$ python3 -q
>>> import numpy as np
>>> from numpy import linalg as LA
>>> np.set_printoptions(suppress=True, linewidth=200)
>>> J = np.load("arr.npy")
>>> print(J)
[[1.    0.2   0.04  0.008 0.002 0.    0.    0.    0.   ]
 [0.2   1.    0.2   0.04  0.008 0.002 0.    0.    0.   ]
 [0.04  0.2   1.    0.2   0.04  0.008 0.002 0.    0.   ]
 [0.008 0.04  0.2   1.    0.2   0.04  0.008 0.002 0.   ]
 [0.002 0.008 0.04  0.2   1.    0.2   0.04  0.008 0.002]
 [0.    0.002 0.008 0.04  0.2   1.    0.2   0.04  0.008]
 [0.    0.    0.002 0.008 0.04  0.2   1.    0.2   0.04 ]
 [0.    0.    0.    0.002 0.008 0.04  0.2   1.    0.2  ]
 [0.    0.    0.    0.    0.002 0.008 0.04  0.2   1.   ]]
>>> print(np.round(np.abs(LA.eigvals(J)).max(), 3))
1.46
>>> print(np.round(np.sort(np.abs(LA.eigvals(J))), 3))
[0.677 0.706 0.758 0.835 0.938 1.065 1.209 1.352 1.46 ]
>>> print(np.allclose(J, J.T))
True
>>> print((J + J.T) / 2)
[[1.    0.2   0.04  0.008 0.002 0.    0.    0.    0.   ]
 [0.2   1.    0.2   0.04  0.008 0.002 0.    0.    0.   ]
 [0.04  0.2   1.    0.2   0.04  0.008 0.002 0.    0.   ]
 [0.008 0.04  0.2   1.    0.2   0.04  0.008 0.002 0.   ]
 [0.002 0.008 0.04  0.2   1.    0.2   0.04  0.008 0.002]
 [0.    0.002 0.008 0.04  0.2   1.    0.2   0.04  0.008]
 [0.    0.    0.002 0.008 0.04  0.2   1.    0.2   0.04 ]
 [0.    0.    0.    0.002 0.008 0.04  0.2   1.    0.2  ]
 [0.    0.    0.    0.    0.002 0.008 0.04  0.2   1.   ]]
>>> print(round(LA.det(J), 3))
0.721
>>> A2 = J / LA.norm(J, axis=1, keepdims=True)
>>> C2 = A2 @ A2.T
>>> print((np.abs(C2) > 0.9).astype(int))
[[1 0 0 0 0 0 0 0 0]
 [0 1 0 0 0 0 0 0 0]
 [0 0 1 0 0 0 0 0 0]
 [0 0 0 1 0 0 0 0 0]
 [0 0 0 0 1 0 0 0 0]
 [0 0 0 0 0 1 0 0 0]
 [0 0 0 0 0 0 1 0 0]
 [0 0 0 0 0 0 0 1 0]
 [0 0 0 0 0 0 0 0 1]]
>>> print(np.argwhere(np.triu(np.abs(C2) > 0.95, 1)))
[]
>>> print(C2.round(3) + 0)
[[1.    0.385 0.115 0.03  0.008 0.001 0.    0.    0.   ]
 [0.385 1.    0.385 0.114 0.03  0.008 0.001 0.    0.   ]
 [0.115 0.385 1.    0.385 0.114 0.03  0.008 0.001 0.   ]
 [0.03  0.114 0.385 1.    0.385 0.114 0.03  0.008 0.001]
 [0.008 0.03  0.114 0.385 1.    0.385 0.114 0.03  0.008]
 [0.001 0.008 0.03  0.114 0.385 1.    0.385 0.114 0.03 ]
 [0.    0.001 0.008 0.03  0.114 0.385 1.    0.385 0.115]
 [0.    0.    0.001 0.008 0.03  0.114 0.385 1.    0.385]
 [0.    0.    0.    0.001 0.008 0.03  0.115 0.385 1.   ]]
>>> print(C2[5].round(3))
[0.001 0.008 0.03  0.114 0.385 1.    0.385 0.114 0.03 ]
>>> vec = np.array([-1, -2, 2, 1, 0, 1, 2, -1, 0])
>>> rhs = J @ vec
>>> print(rhs.round(3))
[-1.312 -1.758  1.772  1.366  0.534  1.412  2.012 -0.558 -0.112]
>>> print(np.round(LA.solve(J, J[:, 7]), 3) + 0)
[0. 0. 0. 0. 0. 0. 0. 1. 0.]
>>> print(np.round(LA.solve(J, rhs + J[:, 4]), 3) + 0)
[-1. -2.  2.  1.  1.  1.  2. -1.  0.]
>>> print(np.round(LA.solve(J, rhs), 3) + 0)
[-1. -2.  2.  1.  0.  1.  2. -1.  0.]
>>> print(np.round(LA.solve(J, -3 * rhs), 3) + 0)
[ 3.  6. -6. -3.  0. -3. -6.  3.  0.]
